$ python3 -q
>>> import numpy as np
>>> import numpy.linalg as la
>>> np.set_printoptions(precision=2, suppress=True, linewidth=200)
>>> W0 = np.loadtxt("layer14.csv", delimiter=",")
>>> print(W0)
[[4. 4. 4. 4. 2. 4. 2.]
 [4. 4. 4. 4. 2. 4. 2.]
 [5. 5. 5. 5. 3. 5. 3.]
 [2. 2. 2. 2. 0. 2. 0.]
 [2. 2. 2. 2. 0. 2. 0.]
 [5. 5. 5. 5. 3. 5. 3.]
 [4. 4. 4. 4. 2. 4. 2.]]
>>> u = np.array([0, 0, 1])
>>> print(np.array([np.convolve(row, u, "same") for row in W0]))
[[0. 4. 4. 4. 4. 2. 4.]
 [0. 4. 4. 4. 4. 2. 4.]
 [0. 5. 5. 5. 5. 3. 5.]
 [0. 2. 2. 2. 2. 0. 2.]
 [0. 2. 2. 2. 2. 0. 2.]
 [0. 5. 5. 5. 5. 3. 5.]
 [0. 4. 4. 4. 4. 2. 4.]]
>>> print(np.polyval(u, W0[2]))
[1. 1. 1. 1. 1. 1. 1.]
>>> W = np.array([[-2, 1, 3, -3],
...     [0, 1, -3, 2],
...     [-3, 1, -1, 3],
...     [-2, 3, -2, 0],
...     [1, -3, 3, -1],
...     [2, 2, 3, -2],
...     [3, -1, -2, 1]])
>>> beta = np.array([1, 1, 6, 6])
>>> hid = np.maximum(W0 @ W + beta, 0)
>>> print(hid)
[[ 0. 25.  8.  6.]
 [ 0. 25.  8.  6.]
 [ 0. 29.  9.  6.]
 [ 0. 17.  6.  6.]
 [ 0. 17.  6.  6.]
 [ 0. 29.  9.  6.]
 [ 0. 25.  8.  6.]]
>>> Z = np.array([[0, 3], [0, 1], [0, 3], [2, 1]])
>>> print(W @ Z)
[[-6  1]
 [ 4 -6]
 [ 6 -8]
 [ 0 -9]
 [-2  8]
 [-4 15]
 [ 2  3]]
>>> print(np.round(W0 @ la.pinv(W0) @ W0, 2) + 0)
[[4. 4. 4. 4. 2. 4. 2.]
 [4. 4. 4. 4. 2. 4. 2.]
 [5. 5. 5. 5. 3. 5. 3.]
 [2. 2. 2. 2. 0. 2. 0.]
 [2. 2. 2. 2. 0. 2. 0.]
 [5. 5. 5. 5. 3. 5. 3.]
 [4. 4. 4. 4. 2. 4. 2.]]
>>> print(np.round(np.trace(la.pinv(W0) @ W0), 2))
2.0
>>> print(np.unique(W0.round(6), axis=0).shape)
(3, 7)
>>> print(np.allclose(W0[:-1].T @ la.lstsq(W0[:-1].T, W0[-1])[0], W0[-1]))
True
>>> print(la.lstsq(W0[:-1].T, W0[-1])[2])
2
